>>> import numpy as np
>>> import numpy.linalg as la
>>> np.set_printoptions(precision=2, suppress=True, linewidth=100)
>>> feats = np.load("arr.npy")
>>> feats
array([[ 9,  9,  4],
       [ 9, 18,  9],
       [ 4,  9,  5]])
>>> A2 = np.array([[1, 2], [3, 1], [2, 2]])
>>> A2 @ feats
Traceback (most recent call last):
  File "<python-input-6>", line 1, in <module>
    A2 @ feats
    ~~~^~~~~~~
ValueError: matmul: Input operand 1 has a mismatch in its core dimension 0, with gufunc signature (n?,k),(k,m?)->(n?,m?) (size 3 is different from 2)
>>> A2.T @ feats.T
array([[44, 81, 41],
       [35, 54, 27]])
>>> la.matrix_rank(np.vstack([feats, A2.T]))
np.int64(3)
>>> np.vstack([feats, A2.T]).shape
(5, 3)
>>> np.einsum("ik,kj->ij", feats, A2)
array([[44, 35],
       [81, 54],
       [41, 27]])
>>> J = np.array([[1.0, 0.5, 0.25], [0.5, 1.0, 0.5], [0.25, 0.5, 1.0]])
>>> round(la.norm(J, 1), 2), round(la.norm(J, np.inf), 2)
(np.float64(2.0), np.float64(2.0))
>>> np.round(la.norm(J, 2), 2)
np.float64(1.84)
>>> x0 = np.array([-3, -1, 2])
>>> rhs = J @ x0
>>> b, lr = np.zeros(3), 1 / la.norm(J, 2) ** 2
>>> for i in range(10):
...     b -= lr * J.T @ (J @ b - rhs)
...     if i % 2 == 0: print(i, round(la.norm(J @ b - rhs), 2))
... 
0 2.22
2 1.54
4 1.08
6 0.75
8 0.53
>>> b
array([-2.68, -0.86,  1.51])
>>> np.round(la.cond(J), 2)
np.float64(4.53)
>>> M = np.load("mat.npy")
>>> M
array([[ 23.,  -5., -20.],
       [ -5.,  -1.,   4.],
       [-20.,   4.,  14.]])
>>> Q = M.astype(float).copy()
>>> for j in range(3):
...     Q[:, j] -= Q[:, :j] @ (Q[:, :j].T @ Q[:, j])
...     Q[:, j] /= la.norm(Q[:, j])
... 
>>> np.round(Q.T @ Q, 2) + 0
array([[1., 0., 0.],
       [0., 1., 0.],
       [0., 0., 1.]])
>>> proj = np.triu(np.array([[3, 0, 1], [1, 3, 1], [3, 3, 0]]), 1) + np.eye(3)
>>> A2 = proj @ M @ la.inv(proj)
>>> A2
array([[  3.,  -1.,  -8.],
       [-25.,   3.,  40.],
       [-20.,   4.,  30.]])
>>> np.poly(A2)
array([   1.,  -36., -156., -160.])
>>> W = np.array([[-3, -2, 1, -1, 1, -2],
...     [-3, 0, -3, 3, -2, 0],
...     [-2, -1, -1, -2, 1, 3]])
>>> b = np.array([9, 8, 7, 3, 2, 1])
>>> H = np.maximum(A2 @ W + b, 0)
>>> la.matrix_rank(H)
np.int64(3)
>>> basis = np.array([[-2, -5, -2],
...     [1, -2, 2],
...     [4, 0, -1],
...     [-1, 2, -5],
...     [1, -3, -4],
...     [2, 0, -2]])
>>> W @ basis
array([[  6,  14,   6],
       [-11,  27,   2],
       [  8,   5,   3]])
>>> vals, vecs = la.eigh(M)
>>> x0 = np.array([-1, -1, 0])
>>> (np.sign(vecs[:, -1].round(6)) == np.sign(vecs[0, -1].round(6))).astype(int)
array([1, 0, 0])
>>> la.eigvalsh(M[1:, 1:])
array([-2., 15.])
>>> x0 = np.array([8, -1, -5])
>>> h = np.maximum(M @ x0, 0)
>>> np.maximum(M @ (3 * x0), 0)
array([867.,   0.,   0.])
>>> np.flatnonzero(h > 1e-9)
array([0])
>>> h
array([289.,   0.,   0.])
>>> f = np.array([-5, 5, -3, -3])
>>> g = np.array([0, 0, 2])
>>> A = np.outer(f, g)
>>> A
array([[  0,   0, -10],
       [  0,   0,  10],
       [  0,   0,  -6],
       [  0,   0,  -6]])
>>> r = la.matrix_rank(A)
>>> r
np.int64(1)
>>> N = la.svd(A)[2][r:].T
>>> [int(la.matrix_rank(np.delete(A, i, axis=0))) for i in range(4)]
[1, 1, 1, 1]
>>> la.matrix_rank(A.T @ A), la.matrix_rank(A @ A.T)
(np.int64(1), np.int64(1))
>>> [int(la.matrix_rank(A[:, :j + 1])) for j in range(3)]
[0, 0, 1]
>>> [int(la.matrix_rank(A[:i])) for i in range(1, len(A) + 1)]
[1, 1, 1, 1]
>>> np.unique(A.round(6), axis=0).shape
(3, 3)
>>> A @ la.pinv(A) @ A
array([[  0.,   0., -10.],
       [  0.,   0.,  10.],
       [  0.,   0.,  -6.],
       [  0.,   0.,  -6.]])
>>> np.allclose(A[:-1].T @ la.lstsq(A[:-1].T, A[-1])[0], A[-1])
True
>>> la.lstsq(A[:-1].T, A[-1])[2]
np.int32(1)
>>> np.round(np.trace(la.pinv(A) @ A), 2)
np.float64(1.0)
>>> np.abs(np.diag(la.qr(A)[1])) > 1e-9
array([False, False,  True])
>>> A[:, 2] @ A[:, 0]
np.int64(0)
>>> la.norm(A, axis=0)
array([ 0.  ,  0.  , 16.49])
>>> A.T @ A
array([[  0,   0,   0],
       [  0,   0,   0],
       [  0,   0, 272]])
>>> la.pinv(A)
array([[ 0.  ,  0.  ,  0.  ,  0.  ],
       [ 0.  ,  0.  ,  0.  ,  0.  ],
       [-0.04,  0.04, -0.02, -0.02]])
>>> A @ A.T
array([[ 100, -100,   60,   60],
       [-100,  100,  -60,  -60],
       [  60,  -60,   36,   36],
       [  60,  -60,   36,   36]])
>>> ang = np.radians(45)
>>> r_ = np.eye(3)
>>> r_[1, 1] = r_[2, 2] = np.cos(ang)
>>> r_[1, 2], r_[2, 1] = -np.sin(ang), np.sin(ang)
>>> r_
array([[ 1.  ,  0.  ,  0.  ],
       [ 0.  ,  0.71, -0.71],
       [ 0.  ,  0.71,  0.71]])
>>> A2 = A @ r_.T
>>> np.abs(A2 - A).max(axis=0)
array([0.  , 7.07, 2.93])
>>> A2
array([[ 0.  ,  7.07, -7.07],
       [ 0.  , -7.07,  7.07],
       [ 0.  ,  4.24, -4.24],
       [ 0.  ,  4.24, -4.24]])
>>> round(la.det(r_), 2), round(np.trace(r_), 2)
(np.float64(1.0), np.float64(2.41))
>>> la.svd(A, compute_uv=False), np.round(la.svd(A2, compute_uv=False), 2) + 0
(array([16.49,  0.  ,  0.  ]), array([16.49,  0.  ,  0.  ]))
>>> m1 = np.load("block18.npy")
>>> m1
array([[-2,  2,  0],
       [ 0, -1,  2],
       [ 1,  3, -3]])
>>> rng = np.random.default_rng(12)
>>> idx = rng.permutation(3)
>>> idx
array([1, 2, 0])
>>> A2 = m1[idx][:, idx]
>>> np.allclose(A2, m1)
False
>>> proj = np.triu(np.array([[0, 2, 1], [3, 2, 1], [0, 3, 2]]), 1) + np.eye(3)
>>> A2 = proj @ m1 @ la.inv(proj)
>>> A2
array([[-1.,  5., -3.],
       [ 1.,  0., -2.],
       [ 1.,  1., -5.]])
>>> la.matrix_rank(A2)
np.int64(3)
>>> proj @ m1 - m1 @ proj
array([[ 1.,  5.,  1.],
       [ 1.,  3., -2.],
       [ 0., -2., -4.]])
>>> np.trace(A2), np.trace(m1)
(np.float64(-6.0), np.int64(-6))
>>> np.allclose(m1, m1.T)
False
>>> (m1 - m1.T) / 2
array([[ 0. ,  1. , -0.5],
       [-1. ,  0. , -0.5],
       [ 0.5,  0.5,  0. ]])
>>> np.sort(np.abs(la.eigvals(m1)))
array([0.9 , 2.6 , 4.29])
>>> (m1 + m1.T) / 2
array([[-2. ,  1. ,  0.5],
       [ 1. , -1. ,  2.5],
       [ 0.5,  2.5, -3. ]])
>>> m1 @ m1
array([[  4,  -6,   4],
       [  2,   7,  -8],
       [ -5, -10,  15]])
>>> np.round(np.abs(la.eigvals(m1)).max(), 2)
np.float64(4.29)
>>> la.determinant(m1)
Traceback (most recent call last):
  File "<python-input-95>", line 1, in <module>
    la.determinant(m1)
    ^^^^^^^^^^^^^^
AttributeError: module 'numpy.linalg' has no attribute 'determinant'
>>> la.matrix_power(m1, 3)
array([[ -4,  26, -24],
       [-12, -27,  38],
       [ 25,  45, -65]])
>>> np.allclose(m1 @ m1.T, m1.T @ m1)
False
>>> round(la.det(m1), 2)
np.float64(10.0)
>>> np.einsum("ij,ji->", m1, m1)
np.int64(26)
>>> round(float(la.det(m1[::-1])), 2)
-10.0
>>> np.round(la.det(m1.T), 2)
np.float64(10.0)
>>> np.poly(m1)
array([  1.,   6.,   5., -10.])
>>> la.eigvals(m1)
array([-4.29, -2.6 ,  0.9 ])
>>> np.einsum("ii->", m1)
np.int64(-6)
>>> round(float(la.eigvals(m1).sum().real), 2)
-6.0
>>> E = -2 * np.eye(2) + np.ones((2, 2))
>>> E
array([[-1.,  1.],
       [ 1., -1.]])
>>> np.round(np.abs(la.eigvals(E)).max(), 2)
np.float64(2.0)
>>> la.matrix_power(E, 2)
array([[ 2., -2.],
       [-2.,  2.]])
>>> assert E == E.T
Traceback (most recent call last):
  File "<python-input-110>", line 1, in <module>
    assert E == E.T
           ^^^^^^^^
ValueError: The truth value of an array with more than one element is ambiguous. Use a.any() or a.all()
>>> np.allclose(E, E.T)
True
>>> (E + E.T) / 2
array([[-1.,  1.],
       [ 1., -1.]])
>>> T = np.stack([E, -2 * E, E[::-1]])
>>> la.matrix_rank(T)
array([1, 1, 1])
>>> la.det(T)
array([0., 0., 0.])
>>> la.norm(T, axis=(1, 2))
array([2., 4., 2.])
>>> (T @ E.T).shape
(3, 2, 2)
>>> np.einsum("bij,cij->bc", T, T)
array([[ 4., -8., -4.],
       [-8., 16.,  8.],
       [-4.,  8.,  4.]])
>>> T.shape
(3, 2, 2)
>>> A2 = np.array([[-2, 0, -1], [-2, -3, -2]])
>>> basis = np.kron(A2, E)
>>> la.matrix_rank(basis)
np.int64(2)
>>> basis.shape
(4, 6)
>>> la.matrix_rank(E, rtol=0.1)
np.int64(1)
>>> la.cond(E) > 100
np.True_
>>> mat = np.load("out18.npy")
>>> mat
array([[-10,   5,   4,   0],
       [-10,   5,   4,   9],
       [  0,   0,   1,   9]])
>>> x0 = np.ones(3)
>>> for _ in range(5):
...     x0 = J @ x0
...     x0 /= la.norm(x0)
...     print(round(x0 @ J @ x0, 2))
... 
1.84
1.84
1.84
1.84
1.84
>>> x0
array([0.54, 0.64, 0.54])
>>> [round(float(x), 2) for x in la.svd(mat, compute_uv=False)[:3]]
[18.64, 9.87, 0.55]
>>> np.argsort(-la.norm(mat, axis=0).round(6), kind="stable")[:3]
array([0, 3, 1])
>>> la.matrix_rank(mat, rtol=0.1)
np.int64(2)
>>> la.cond(mat) > 100
np.False_
>>> A2 = mat / la.norm(mat, axis=1, keepdims=True)
>>> G = A2 @ A2.T
>>> G
array([[1.  , 0.8 , 0.04],
       [0.8 , 1.  , 0.63],
       [0.04, 0.63, 1.  ]])
>>> np.round(np.degrees(np.arccos(np.clip(G[2, 0], -1, 1))), 2)
np.float64(87.87)
>>> (G - 2 * np.eye(3)).round(6).argmax(axis=1)
array([1, 0, 1])
>>> la.norm(A2, axis=1)
array([1., 1., 1.])
>>> K = np.load("w.npy")
>>> K
array([[0.55, 0.27, 0.18],
       [0.  , 0.75, 0.25],
       [0.67, 0.  , 0.33]])
>>> vals, vecs = la.eig(K)
>>> np.sort(la.eigvals(K.T))
array([0.22, 0.41, 1.  ])
>>> Q, vecs = la.qr(K[:, :2])[0], la.qr(K[:, 2:])[0]
>>> s = la.svd(Q.T @ vecs, compute_uv=False)
>>> round(float(la.norm(Q @ Q.T - vecs @ vecs.T, 2)), 2)
1.0
>>> (s > 0.9).sum()
np.int64(1)
>>> np.sort(np.abs(la.eigvals(K)))[::-1]
array([1.  , 0.41, 0.22])
>>> K @ np.ones(3)
array([1., 1., 1.])
>>> la.matrix_power(K, 100)
array([[0.36, 0.39, 0.24],
       [0.36, 0.39, 0.24],
       [0.36, 0.39, 0.24]])
>>> pr = np.eye(3)[1]
>>> for _ in range(5):
...     pr = pr @ K
...     print(pr.round(2))
... 
[0.   0.75 0.25]
[0.17 0.56 0.27]
[0.27 0.47 0.26]
[0.32 0.42 0.25]
[0.35 0.41 0.25]
